% python3 -q
>>> import numpy as np
>>> from numpy import linalg as LA
>>> np.set_printoptions(precision=3, suppress=True, linewidth=160)
>>> def rnd(a):
...     return np.round(a, 3) + 0
... 
>>> cent = np.array([[2.1, 0.7, -0.4, 0.8, -1.3, 1.9, 0.2, -1.4],
...     [0.3, -0.4, -0.9, -1.7, -0.4, -1.1, 1.1, 0.1],
...     [0.0, -1.4, -1.7, -0.5, -2.1, 0.3, -0.4, 0.1]])
>>> rng = np.random.default_rng(2484)
>>> m1 = np.array([[2, 4, -4],
...     [-2, 4, 0],
...     [4, 4, -5],
...     [-1, -3, 3],
...     [-1, -1, 0],
...     [1, 0, 4],
...     [-4, 2, -5],
...     [1, -4, -1],
...     [1, 2, 4],
...     [4, -4, -3],
...     [-5, -4, -4],
...     [0, -5, 1],
...     [0, 1, -2],
...     [-5, -1, 2]]) @ cent + 0.1 * rng.normal(size=(14, 8))
>>> rnd(m1)
array([[  5.164,   5.503,   2.288,  -3.297,   4.347,  -1.769,   6.264,  -2.813],
       [ -2.905,  -3.075,  -2.928,  -8.373,   0.895,  -8.148,   4.194,   3.255],
       [  9.698,   8.125,   3.154,  -1.102,   3.795,   1.727,   7.348,  -5.745],
       [ -2.947,  -3.677,  -1.928,   2.709,  -3.79 ,   2.358,  -4.858,   1.391],
       [ -2.285,  -0.192,   1.252,   0.84 ,   1.847,  -0.715,  -1.426,   1.423],
       [  2.125,  -4.912,  -7.162,  -1.292,  -9.697,   2.995,  -1.425,  -0.872],
       [ -7.943,   3.469,   8.194,  -4.108,  15.021, -11.038,   3.496,   5.436],
       [  0.975,   3.819,   4.797,   8.178,   2.565,   5.949,  -3.831,  -1.804],
       [  2.585,  -5.727,  -9.009,  -4.688, -10.58 ,   0.873,   0.736,  -0.858],
       [  7.044,   8.586,   6.987,  11.626,   2.568,  11.276,  -2.286,  -6.227],
       [-11.768,   3.876,  12.28 ,   4.762,  16.687,  -6.465,  -3.805,   6.03 ],
       [ -1.408,   0.575,   2.969,   7.95 ,   0.   ,   5.849,  -5.838,  -0.419],
       [  0.291,   2.445,   2.4  ,  -0.66 ,   3.725,  -1.801,   1.855,   0.039],
       [-10.762,  -5.809,  -0.484,  -3.338,   2.638,  -7.658,  -3.044,   7.077]])
>>> Uu, s, VT = LA.svd(m1)
>>> rnd(s)
array([40.603, 35.106, 24.996,  0.455,  0.406,  0.36 ,  0.282,  0.174])
>>> np.argmax(s[:-1] / (s[1:] + 1e-6)) + 1
np.int64(3)
>>> other = Uu[:, :3] @ np.diag(s[:3]) @ VT[:3]
>>> LA.matrix_rank(other)
np.int64(3)
>>> rnd(LA.norm(m1 - other, 2)), rnd(s[3])
(np.float64(0.455), np.float64(0.455))
>>> rnd(LA.norm(m1 - other) / LA.norm(m1))
np.float64(0.013)
